$ python -q
>>> import numpy as np
>>> np.set_printoptions(precision=2, suppress=True, linewidth=200)
>>> def tidy(a):
...     return np.round(a, 2) + 0
... 
>>> E = np.load("layer7.npy")
>>> tidy(E)
array([[ 0.43, -0.34, -0.14, -0.34],
       [-0.34,  0.26,  0.11,  0.26],
       [-0.14,  0.11,  0.05,  0.11],
       [-0.34,  0.26,  0.11,  0.26]])
>>> w, vecs = np.linalg.eigh(E)
>>> x = np.array([6, 0, 5, 8])
>>> tidy(np.abs(E).sum(axis=1).max()), np.abs(w).max()
(np.float64(1.24), np.float64(1.0))
>>> tidy(x @ E @ x)
np.float64(1.54)
>>> (np.sign(vecs[:, -1].round(6)) == np.sign(vecs[0, -1].round(6))).astype(int)
array([1, 0, 0, 0])
>>> tidy(vecs * np.abs(w) @ vecs.T)
array([[ 0.43, -0.34, -0.14, -0.34],
       [-0.34,  0.26,  0.11,  0.26],
       [-0.14,  0.11,  0.05,  0.11],
       [-0.34,  0.26,  0.11,  0.26]])
>>> proj = np.triu(np.array([[5, -4, -2, 2], [-1, 4, 1, -3], [-3, -4, -5, 0], [2, -4, -4, -2]]), 1) + np.eye(4)
>>> other = proj @ E @ np.linalg.inv(proj)
>>> np.trace(other), np.trace(E)
(np.float64(1.0), np.float64(1.0))
>>> np.linalg.matrix_rank(other)
np.int64(1)
>>> F = np.loadtxt("arr.csv", delimiter=",")
>>> F
array([[ 1.,  4., -7., -6.,  3.],
       [ 3.,  4.,  9., -5.,  6.],
       [ 2., -8., -9., -8.,  4.],
       [ 8., -5., -7.,  4., -6.]])
>>> w, vecs = np.linalg.eigvalsh(E)
Traceback (most recent call last):
  File "<python-input-17>", line 1, in <module>
    w, vecs = np.linalg.eigvalsh(E)
    ^^^^^^^
ValueError: too many values to unpack (expected 2)
>>> w, vecs = np.linalg.eigh(E)
>>> tidy(np.linalg.eigvalsh(E @ E))
array([0., 0., 0., 1.])
>>> (w > 1e-8).sum(), (w < -1e-8).sum()
(np.int64(1), np.int64(0))
>>> tidy(np.linalg.svd(E, compute_uv=False))
array([1., 0., 0., 0.])
>>> tidy(np.linalg.eigvalsh(E + 3 * np.eye(4)))
array([3., 3., 3., 4.])
